% python3 -q
>>> import numpy as np
>>> import numpy.linalg as la
>>> np.set_printoptions(precision=3, suppress=True, linewidth=100, floatmode="fixed")
>>> tidy = lambda a: np.round(a, 3) + 0
>>> J = np.load("m.npy")
>>> tidy(J)
array([[ 0.707,  0.000,  0.000,  0.707,  0.000,  0.000,  0.000,  0.000],
       [ 0.000,  1.000,  0.000,  0.000,  0.000,  0.000,  0.000,  0.000],
       [ 0.000,  0.000,  1.000,  0.000,  0.000,  0.000,  0.000,  0.000],
       [-0.707,  0.000,  0.000,  0.707,  0.000,  0.000,  0.000,  0.000],
       [ 0.000,  0.000,  0.000,  0.000,  1.000,  0.000,  0.000,  0.000],
       [ 0.000,  0.000,  0.000,  0.000,  0.000,  1.000,  0.000,  0.000],
       [ 0.000,  0.000,  0.000,  0.000,  0.000,  0.000,  1.000,  0.000],
       [ 0.000,  0.000,  0.000,  0.000,  0.000,  0.000,  0.000,  1.000]])
>>> # keeps lengths
>>> tidy(J @ J)
array([[ 0.000,  0.000,  0.000,  1.000,  0.000,  0.000,  0.000,  0.000],
       [ 0.000,  1.000,  0.000,  0.000,  0.000,  0.000,  0.000,  0.000],
       [ 0.000,  0.000,  1.000,  0.000,  0.000,  0.000,  0.000,  0.000],
       [-1.000,  0.000,  0.000,  0.000,  0.000,  0.000,  0.000,  0.000],
       [ 0.000,  0.000,  0.000,  0.000,  1.000,  0.000,  0.000,  0.000],
       [ 0.000,  0.000,  0.000,  0.000,  0.000,  1.000,  0.000,  0.000],
       [ 0.000,  0.000,  0.000,  0.000,  0.000,  0.000,  1.000,  0.000],
       [ 0.000,  0.000,  0.000,  0.000,  0.000,  0.000,  0.000,  1.000]])
>>> np.flatnonzero(la.matrix_power((J != 0) + (J.T != 0) + np.eye(8), 8)[4])
array([4])
>>> (J != 0).astype(int)
array([[1, 0, 0, 1, 0, 0, 0, 0],
       [0, 1, 0, 0, 0, 0, 0, 0],
       [0, 0, 1, 0, 0, 0, 0, 0],
       [1, 0, 0, 1, 0, 0, 0, 0],
       [0, 0, 0, 0, 1, 0, 0, 0],
       [0, 0, 0, 0, 0, 1, 0, 0],
       [0, 0, 0, 0, 0, 0, 1, 0],
       [0, 0, 0, 0, 0, 0, 0, 1]])
>>> tidy(la.det(J))
np.float64(1.0)
>>> tidy((J - J.T) / 2)
array([[ 0.000,  0.000,  0.000,  0.707,  0.000,  0.000,  0.000,  0.000],
       [ 0.000,  0.000,  0.000,  0.000,  0.000,  0.000,  0.000,  0.000],
       [ 0.000,  0.000,  0.000,  0.000,  0.000,  0.000,  0.000,  0.000],
       [-0.707,  0.000,  0.000,  0.000,  0.000,  0.000,  0.000,  0.000],
       [ 0.000,  0.000,  0.000,  0.000,  0.000,  0.000,  0.000,  0.000],
       [ 0.000,  0.000,  0.000,  0.000,  0.000,  0.000,  0.000,  0.000],
       [ 0.000,  0.000,  0.000,  0.000,  0.000,  0.000,  0.000,  0.000],
       [ 0.000,  0.000,  0.000,  0.000,  0.000,  0.000,  0.000,  0.000]])
>>> tidy((J + J.T) / 2)
array([[0.707, 0.000, 0.000, 0.000, 0.000, 0.000, 0.000, 0.000],
       [0.000, 1.000, 0.000, 0.000, 0.000, 0.000, 0.000, 0.000],
       [0.000, 0.000, 1.000, 0.000, 0.000, 0.000, 0.000, 0.000],
       [0.000, 0.000, 0.000, 0.707, 0.000, 0.000, 0.000, 0.000],
       [0.000, 0.000, 0.000, 0.000, 1.000, 0.000, 0.000, 0.000],
       [0.000, 0.000, 0.000, 0.000, 0.000, 1.000, 0.000, 0.000],
       [0.000, 0.000, 0.000, 0.000, 0.000, 0.000, 1.000, 0.000],
       [0.000, 0.000, 0.000, 0.000, 0.000, 0.000, 0.000, 1.000]])
>>> np.allclose(J, J.T)
False
>>> tidy(la.matrix_power(J, 4))
array([[-1.000,  0.000,  0.000,  0.000,  0.000,  0.000,  0.000,  0.000],
       [ 0.000,  1.000,  0.000,  0.000,  0.000,  0.000,  0.000,  0.000],
       [ 0.000,  0.000,  1.000,  0.000,  0.000,  0.000,  0.000,  0.000],
       [ 0.000,  0.000,  0.000, -1.000,  0.000,  0.000,  0.000,  0.000],
       [ 0.000,  0.000,  0.000,  0.000,  1.000,  0.000,  0.000,  0.000],
       [ 0.000,  0.000,  0.000,  0.000,  0.000,  1.000,  0.000,  0.000],
       [ 0.000,  0.000,  0.000,  0.000,  0.000,  0.000,  1.000,  0.000],
       [ 0.000,  0.000,  0.000,  0.000,  0.000,  0.000,  0.000,  1.000]])
>>> tidy(la.det(J))
np.float64(1.0)
>>> tidy(la.pinv(J))
array([[ 0.707,  0.000,  0.000, -0.707,  0.000,  0.000,  0.000,  0.000],
       [ 0.000,  1.000,  0.000,  0.000,  0.000,  0.000,  0.000,  0.000],
       [ 0.000,  0.000,  1.000,  0.000,  0.000,  0.000,  0.000,  0.000],
       [ 0.707,  0.000,  0.000,  0.707,  0.000,  0.000,  0.000,  0.000],
       [ 0.000,  0.000,  0.000,  0.000,  1.000,  0.000,  0.000,  0.000],
       [ 0.000,  0.000,  0.000,  0.000,  0.000,  1.000,  0.000,  0.000],
       [ 0.000,  0.000,  0.000,  0.000,  0.000,  0.000,  1.000,  0.000],
       [ 0.000,  0.000,  0.000,  0.000,  0.000,  0.000,  0.000,  1.000]])
>>> tidy(J.T @ J)
array([[1.000, 0.000, 0.000, 0.000, 0.000, 0.000, 0.000, 0.000],
       [0.000, 1.000, 0.000, 0.000, 0.000, 0.000, 0.000, 0.000],
       [0.000, 0.000, 1.000, 0.000, 0.000, 0.000, 0.000, 0.000],
       [0.000, 0.000, 0.000, 1.000, 0.000, 0.000, 0.000, 0.000],
       [0.000, 0.000, 0.000, 0.000, 1.000, 0.000, 0.000, 0.000],
       [0.000, 0.000, 0.000, 0.000, 0.000, 1.000, 0.000, 0.000],
       [0.000, 0.000, 0.000, 0.000, 0.000, 0.000, 1.000, 0.000],
       [0.000, 0.000, 0.000, 0.000, 0.000, 0.000, 0.000, 1.000]])
>>> tidy(la.svd(J, compute_uv=False))
array([1.000, 1.000, 1.000, 1.000, 1.000, 1.000, 1.000, 1.000])
>>> tidy(J @ J.T)
array([[1.000, 0.000, 0.000, 0.000, 0.000, 0.000, 0.000, 0.000],
       [0.000, 1.000, 0.000, 0.000, 0.000, 0.000, 0.000, 0.000],
       [0.000, 0.000, 1.000, 0.000, 0.000, 0.000, 0.000, 0.000],
       [0.000, 0.000, 0.000, 1.000, 0.000, 0.000, 0.000, 0.000],
       [0.000, 0.000, 0.000, 0.000, 1.000, 0.000, 0.000, 0.000],
       [0.000, 0.000, 0.000, 0.000, 0.000, 1.000, 0.000, 0.000],
       [0.000, 0.000, 0.000, 0.000, 0.000, 0.000, 1.000, 0.000],
       [0.000, 0.000, 0.000, 0.000, 0.000, 0.000, 0.000, 1.000]])
>>> tidy(J[:, 3] @ J[:, 0])
np.float64(0.0)
>>> A = np.load("dump.npy")
>>> A
array([[-1.000,  1.000,  1.000,  1.000,  1.000],
       [ 1.000, -1.000,  1.000,  1.000,  1.000],
       [ 1.000,  1.000, -1.000,  1.000,  1.000],
       [ 1.000,  1.000,  1.000, -1.000,  1.000],
       [ 1.000,  1.000,  1.000,  1.000, -1.000]])
>>> # equal to its transpose
>>> x0 = np.array([-1, -2, -3, 3, 4])
>>> np.einsum("ij,j->i", A, x0)
array([ 3.000,  5.000,  7.000, -5.000, -7.000])
>>> A @ (2 * x0)
array([  6.000,  10.000,  14.000, -10.000, -14.000])
>>> (A * x0).sum(axis=1)
array([ 3.000,  5.000,  7.000, -5.000, -7.000])
>>> (A @ x0).argmax()
np.int64(2)
>>> A @ np.eye(5)[3]
array([ 1.000,  1.000,  1.000, -1.000,  1.000])
>>> np.sign((A @ x0).round(6))
array([ 1.000,  1.000,  1.000, -1.000, -1.000])
>>> vals, evecs = la.eig(A)
>>> tidy(np.sort(la.eigvals(A @ A)))
array([4.000, 4.000, 4.000, 4.000, 9.000])
>>> tidy(np.sort(la.eigvals(A.T)))
array([-2.000, -2.000, -2.000, -2.000,  3.000])
>>> rng = np.random.default_rng(76)
>>> lab = rng.permutation(8)
>>> M2 = J[:, lab] * rng.choice([-1, 1], 8)
>>> tidy(M2)
array([[ 0.000,  0.000,  0.000,  0.000,  0.000, -0.707,  0.000, -0.707],
       [ 0.000,  0.000,  0.000,  0.000, -1.000,  0.000,  0.000,  0.000],
       [ 0.000,  1.000,  0.000,  0.000,  0.000,  0.000,  0.000,  0.000],
       [ 0.000,  0.000,  0.000,  0.000,  0.000, -0.707,  0.000,  0.707],
       [ 1.000,  0.000,  0.000,  0.000,  0.000,  0.000,  0.000,  0.000],
       [ 0.000,  0.000,  0.000,  0.000,  0.000,  0.000,  1.000,  0.000],
       [ 0.000,  0.000,  0.000, -1.000,  0.000,  0.000,  0.000,  0.000],
       [ 0.000,  0.000, -1.000,  0.000,  0.000,  0.000,  0.000,  0.000]])
>>> left, _, vt = la.svd(J.T @ M2)
>>> lab
array([4, 2, 7, 6, 1, 3, 5, 0])
>>> tidy(left @ vt)
array([[ 0.000,  0.000,  0.000,  0.000,  0.000,  0.000,  0.000, -1.000],
       [ 0.000,  0.000,  0.000,  0.000, -1.000,  0.000,  0.000,  0.000],
       [ 0.000,  1.000,  0.000,  0.000,  0.000,  0.000,  0.000,  0.000],
       [ 0.000,  0.000,  0.000,  0.000,  0.000, -1.000,  0.000,  0.000],
       [ 1.000,  0.000,  0.000,  0.000,  0.000,  0.000,  0.000,  0.000],
       [ 0.000,  0.000,  0.000,  0.000,  0.000,  0.000,  1.000,  0.000],
       [ 0.000,  0.000,  0.000, -1.000,  0.000,  0.000,  0.000,  0.000],
       [ 0.000,  0.000, -1.000,  0.000,  0.000,  0.000,  0.000,  0.000]])
>>> tidy(la.lstsq(J, M2)[0])
array([[ 0.000,  0.000,  0.000,  0.000,  0.000,  0.000,  0.000, -1.000],
       [ 0.000,  0.000,  0.000,  0.000, -1.000,  0.000,  0.000,  0.000],
       [ 0.000,  1.000,  0.000,  0.000,  0.000,  0.000,  0.000,  0.000],
       [ 0.000,  0.000,  0.000,  0.000,  0.000, -1.000,  0.000,  0.000],
       [ 1.000,  0.000,  0.000,  0.000,  0.000,  0.000,  0.000,  0.000],
       [ 0.000,  0.000,  0.000,  0.000,  0.000,  0.000,  1.000,  0.000],
       [ 0.000,  0.000,  0.000, -1.000,  0.000,  0.000,  0.000,  0.000],
       [ 0.000,  0.000, -1.000,  0.000,  0.000,  0.000,  0.000,  0.000]])
>>> lab = rng.permutation(5)
>>> lab
array([3, 4, 0, 2, 1])
>>> M2 = A[lab][:, lab]
>>> tidy(np.sort(np.abs(la.eigvals(M2))))
array([2.000, 2.000, 2.000, 2.000, 3.000])
>>> np.allclose(M2, A)
True
>>> tidy(la.det(M2)), tidy(la.det(A[lab]))
(np.float64(48.0), np.float64(-48.0))
>>> np.trace(M2)
np.float64(-5.0)
>>> M2 = A[0, 0] * A[1:] - np.outer(A[1:, 0], A[0])
>>> M2
array([[ 0.000,  0.000, -2.000, -2.000, -2.000],
       [ 0.000, -2.000,  0.000, -2.000, -2.000],
       [ 0.000, -2.000, -2.000,  0.000, -2.000],
       [ 0.000, -2.000, -2.000, -2.000,  0.000]])
>>> np.flatnonzero(~M2.round(6).any(axis=1))
array([], dtype=int64)
>>> mat = np.load("w.npy")
>>> tidy(mat)
array([[-0.300,  0.257, -0.500,  0.499, -0.420,  0.162,  0.378],
       [ 0.225, -0.494,  0.320,  0.690,  0.215, -0.034,  0.281],
       [-0.338, -0.282, -0.463, -0.224,  0.642, -0.079,  0.353],
       [-0.150, -0.737, -0.305, -0.039, -0.401,  0.017, -0.424],
       [ 0.563, -0.003, -0.345, -0.087, -0.181, -0.695,  0.204],
       [-0.450,  0.201,  0.043,  0.368,  0.185, -0.615, -0.455],
       [-0.450, -0.166,  0.469, -0.283, -0.372, -0.325,  0.475]])
>>> M2 = mat + rng.integers(-2, 3, (7, 1)) @ rng.integers(-2, 3, (1, 7))
>>> tidy(M2)
array([[-2.300,  4.257, -2.500, -3.501, -4.420,  2.162, -3.622],
       [ 2.225, -4.494,  2.320,  4.690,  4.215, -2.034,  4.281],
       [-0.338, -0.282, -0.463, -0.224,  0.642, -0.079,  0.353],
       [ 1.850, -4.737,  1.695,  3.961,  3.599, -1.983,  3.576],
       [ 2.563, -4.003,  1.655,  3.913,  3.819, -2.695,  4.204],
       [ 0.550, -1.799,  1.043,  2.368,  2.185, -1.615,  1.545],
       [-1.450,  1.834, -0.531, -2.283, -2.372,  0.675, -1.525]])
>>> la.matrix_rank(M2 - mat, tol=1e-8)
np.int64(1)
>>> tidy(la.svd(M2 - mat, compute_uv=False))
array([18.493,  0.000,  0.000,  0.000,  0.000,  0.000,  0.000])
>>> np.abs(M2 - mat).sum(axis=1)
array([22.000, 22.000,  0.000, 22.000, 22.000, 11.000, 11.000])
>>> round(np.log10(la.cond(M2)))
2
>>> la.matrix_rank(M2, rtol=0.1)
np.int64(1)
>>> tidy(la.norm(M2, 2) / la.norm(M2))
np.float64(0.993)
>>> np.argsort(-la.norm(M2, axis=0).round(6), kind="stable")[:3]
array([1, 3, 4])
>>> W0 = np.loadtxt("case19.csv", delimiter=",")
>>> W0
array([[ 8.085,  3.744, -1.171,  9.256, 11.171,  1.915, -2.256,  3.256],
       [ 5.762, 10.715,  3.477,  2.285,  6.523,  4.238,  4.715, -3.715],
       [ 6.060,  9.820,  2.880,  3.180,  7.120,  3.940,  3.820, -2.820],
       [ 5.734, 10.798,  3.532,  2.202,  6.468,  4.266,  4.798, -3.798],
       [ 6.343,  8.972,  2.314,  4.028,  7.686,  3.657,  2.972, -1.972],
       [ 5.583, 11.250,  3.834,  1.750,  6.166,  4.417,  5.250, -4.250],
       [ 8.754,  1.737, -2.509, 11.263, 12.509,  1.246, -4.263,  5.263],
       [ 5.914, 10.258,  3.172,  2.742,  6.828,  4.086,  4.258, -3.258],
       [ 6.566,  8.302,  1.868,  4.698,  8.132,  3.434,  2.302, -1.302],
       [ 6.775,  7.675,  1.450,  5.325,  8.550,  3.225,  1.675, -0.675],
       [ 6.167,  9.499,  2.666,  3.501,  7.334,  3.833,  3.499, -2.499],
       [ 8.473,  2.582, -1.945, 10.418, 11.945,  1.527, -3.418,  4.418],
       [ 6.643,  8.070,  1.713,  4.930,  8.287,  3.357,  2.070, -1.070],
       [ 7.201,  6.396,  0.597,  6.604,  9.403,  2.799,  0.396,  0.604],
       [ 8.290,  3.131, -1.580,  9.869, 11.580,  1.710, -2.869,  3.869],
       [ 7.288,  6.135,  0.423,  6.865,  9.577,  2.712,  0.135,  0.865],
       [ 6.501,  8.496,  1.997,  4.504,  8.003,  3.499,  2.496, -1.496],
       [ 7.126,  6.621,  0.748,  6.379,  9.252,  2.874,  0.621,  0.379],
       [ 7.470,  5.590,  0.060,  7.410,  9.940,  2.530, -0.410,  1.410],
       [ 6.267,  9.198,  2.465,  3.802,  7.535,  3.733,  3.198, -2.198],
       [ 6.795,  7.615,  1.410,  5.385,  8.590,  3.205,  1.615, -0.615],
       [ 5.729, 10.813,  3.542,  2.187,  6.458,  4.271,  4.813, -3.813]])
>>> r = la.matrix_rank(W0)
>>> r
np.int64(4)
>>> ns = la.svd(W0)[2][r:].T
>>> la.matrix_rank(W0.T @ W0), la.matrix_rank(W0 @ W0.T)
(np.int64(4), np.int64(4))
>>> tidy(ns @ ns.T)
array([[ 0.365, -0.176, -0.135, -0.176, -0.135,  0.365, -0.014, -0.014],
       [-0.176,  0.522, -0.176,  0.022, -0.176, -0.176, -0.268,  0.232],
       [-0.135, -0.176,  0.365, -0.176,  0.365, -0.135, -0.014, -0.014],
       [-0.176,  0.022, -0.176,  0.522, -0.176, -0.176,  0.232, -0.268],
       [-0.135, -0.176,  0.365, -0.176,  0.365, -0.135, -0.014, -0.014],
       [ 0.365, -0.176, -0.135, -0.176, -0.135,  0.365, -0.014, -0.014],
       [-0.014, -0.268, -0.014,  0.232, -0.014, -0.014,  0.749,  0.249],
       [-0.014,  0.232, -0.014, -0.268, -0.014, -0.014,  0.249,  0.749]])
>>> np.allclose(W0 @ ns, 0)
True
